$ ipython --no-banner

In [1]: import numpy as np

In [2]: import numpy.linalg as la

In [3]: np.set_printoptions(suppress=True, linewidth=120)

In [4]: rnd = lambda a: np.round(a, 2) + 0

In [5]: W0 = np.loadtxt("out7.csv", delimiter=",")

In [6]: W0
Out[6]: 
array([[ 3., -3.,  0.,  0.,  0.,  0.,  0.,  0.,  0.,  0.,  0.,  0.,  0.,  0.],
       [-3.,  2., -3.,  0.,  0.,  0.,  0.,  0.,  0.,  0.,  0.,  0.,  0.,  0.],
       [ 0., -3.,  1., -3.,  0.,  0.,  0.,  0.,  0.,  0.,  0.,  0.,  0.,  0.],
       [ 0.,  0., -3.,  3., -3.,  0.,  0.,  0.,  0.,  0.,  0.,  0.,  0.,  0.],
       [ 0.,  0.,  0., -3.,  2., -3.,  0.,  0.,  0.,  0.,  0.,  0.,  0.,  0.],
       [ 0.,  0.,  0.,  0., -3.,  2., -3.,  0.,  0.,  0.,  0.,  0.,  0.,  0.],
       [ 0.,  0.,  0.,  0.,  0., -3.,  2., -3.,  0.,  0.,  0.,  0.,  0.,  0.],
       [ 0.,  0.,  0.,  0.,  0.,  0., -3., -3., -3.,  0.,  0.,  0.,  0.,  0.],
       [ 0.,  0.,  0.,  0.,  0.,  0.,  0., -3., -3., -3.,  0.,  0.,  0.,  0.],
       [ 0.,  0.,  0.,  0.,  0.,  0.,  0.,  0., -3., -1., -3.,  0.,  0.,  0.],
       [ 0.,  0.,  0.,  0.,  0.,  0.,  0.,  0.,  0., -3.,  0., -3.,  0.,  0.],
       [ 0.,  0.,  0.,  0.,  0.,  0.,  0.,  0.,  0.,  0., -3., -1., -3.,  0.],
       [ 0.,  0.,  0.,  0.,  0.,  0.,  0.,  0.,  0.,  0.,  0., -3., -2., -3.],
       [ 0.,  0.,  0.,  0.,  0.,  0.,  0.,  0.,  0.,  0.,  0.,  0., -3.,  1.]])

In [7]: theta = np.radians(72)

In [8]: r_ = np.eye(14)

In [9]: r_[8, 8] = r_[7, 7] = np.cos(theta)

In [10]: r_[8, 7], r_[7, 8] = -np.sin(theta), np.sin(theta)

In [11]: other = W0 @ r_.T

In [12]: np.allclose(W0 @ W0.T, other @ other.T)
Out[12]: True

In [13]: rnd(np.abs(other - W0).max(axis=0))
Out[13]: array([0.  , 0.  , 0.  , 0.  , 0.  , 0.  , 0.  , 2.85, 4.93, 0.  , 0.  , 0.  , 0.  , 0.  ])

In [14]: np.allclose(la.norm(W0, axis=1), la.norm(other, axis=1))
Out[14]: True

In [15]: T = np.stack([W0, 4 * W0, W0[::-1]])

In [16]: la.matrix_rank(T.reshape(3, -1))
Out[16]: np.int64(2)

In [17]: (T @ W0.T).shape
Out[17]: (3, 14, 14)

In [18]: data = np.diag(np.array([-1, 0, -3, 1, -2, -2, 1, -3, 2, 3, -1]))

In [19]: data
Out[19]: 
array([[-1,  0,  0,  0,  0,  0,  0,  0,  0,  0,  0],
       [ 0,  0,  0,  0,  0,  0,  0,  0,  0,  0,  0],
       [ 0,  0, -3,  0,  0,  0,  0,  0,  0,  0,  0],
       [ 0,  0,  0,  1,  0,  0,  0,  0,  0,  0,  0],
       [ 0,  0,  0,  0, -2,  0,  0,  0,  0,  0,  0],
       [ 0,  0,  0,  0,  0, -2,  0,  0,  0,  0,  0],
       [ 0,  0,  0,  0,  0,  0,  1,  0,  0,  0,  0],
       [ 0,  0,  0,  0,  0,  0,  0, -3,  0,  0,  0],
       [ 0,  0,  0,  0,  0,  0,  0,  0,  2,  0,  0],
       [ 0,  0,  0,  0,  0,  0,  0,  0,  0,  3,  0],
       [ 0,  0,  0,  0,  0,  0,  0,  0,  0,  0, -1]])

In [20]: # null space of dimension 1

In [21]: Uu, s, Vh = la.svd(data)

In [22]: s
Out[22]: array([3., 3., 3., 2., 2., 2., 1., 1., 1., 1., 0.])

In [23]: other = Uu[:, :10] @ np.diag(s[:10]) @ Vh[:10]

In [24]: np.abs(data - other).max()
Out[24]: np.float64(0.0)

In [25]: rnd(la.norm(data - other) / la.norm(data))
Out[25]: np.float64(0.0)

In [26]: la.matrix_rank(data, rtol=0.05)
Out[26]: np.int64(10)

In [27]: la.matrix_rank(other)
Out[27]: np.int64(10)

In [28]: np.prod(np.diag(data)), rnd(la.det(data))
Out[28]: (np.int64(0), np.float64(0.0))

In [29]: r = la.matrix_rank(data)

In [30]: r
Out[30]: np.int64(10)

In [31]: ns = la.svd(data)[2][r:].T

In [32]: la.matrix_rank(data.T @ data), la.matrix_rank(data @ data.T)
Out[32]: (np.int64(10), np.int64(10))

In [33]: ns[:, 0] / ns[np.abs(ns[:, 0]).round(6).argmax(), 0]
Out[33]: array([0., 1., 0., 0., 0., 0., 0., 0., 0., 0., 0.])

In [34]: data @ ns
Out[34]: 
array([[0.],
       [0.],
       [0.],
       [0.],
       [0.],
       [0.],
       [0.],
       [0.],
       [0.],
       [0.],
       [0.]])

In [35]: vec = np.array([2, 6, 1, 3, -2, 6, -6, -6, 5, 9, 8])

In [36]: data * vec
Out[36]: 
array([[ -2,   0,   0,   0,   0,   0,   0,   0,   0,   0,   0],
       [  0,   0,   0,   0,   0,   0,   0,   0,   0,   0,   0],
       [  0,   0,  -3,   0,   0,   0,   0,   0,   0,   0,   0],
       [  0,   0,   0,   3,   0,   0,   0,   0,   0,   0,   0],
       [  0,   0,   0,   0,   4,   0,   0,   0,   0,   0,   0],
       [  0,   0,   0,   0,   0, -12,   0,   0,   0,   0,   0],
       [  0,   0,   0,   0,   0,   0,  -6,   0,   0,   0,   0],
       [  0,   0,   0,   0,   0,   0,   0,  18,   0,   0,   0],
       [  0,   0,   0,   0,   0,   0,   0,   0,  10,   0,   0],
       [  0,   0,   0,   0,   0,   0,   0,   0,   0,  27,   0],
       [  0,   0,   0,   0,   0,   0,   0,   0,   0,   0,  -8]])

In [37]: np.sign((data @ vec).round(6))
Out[37]: array([-1,  0, -1,  1,  1, -1, -1,  1,  1,  1, -1])
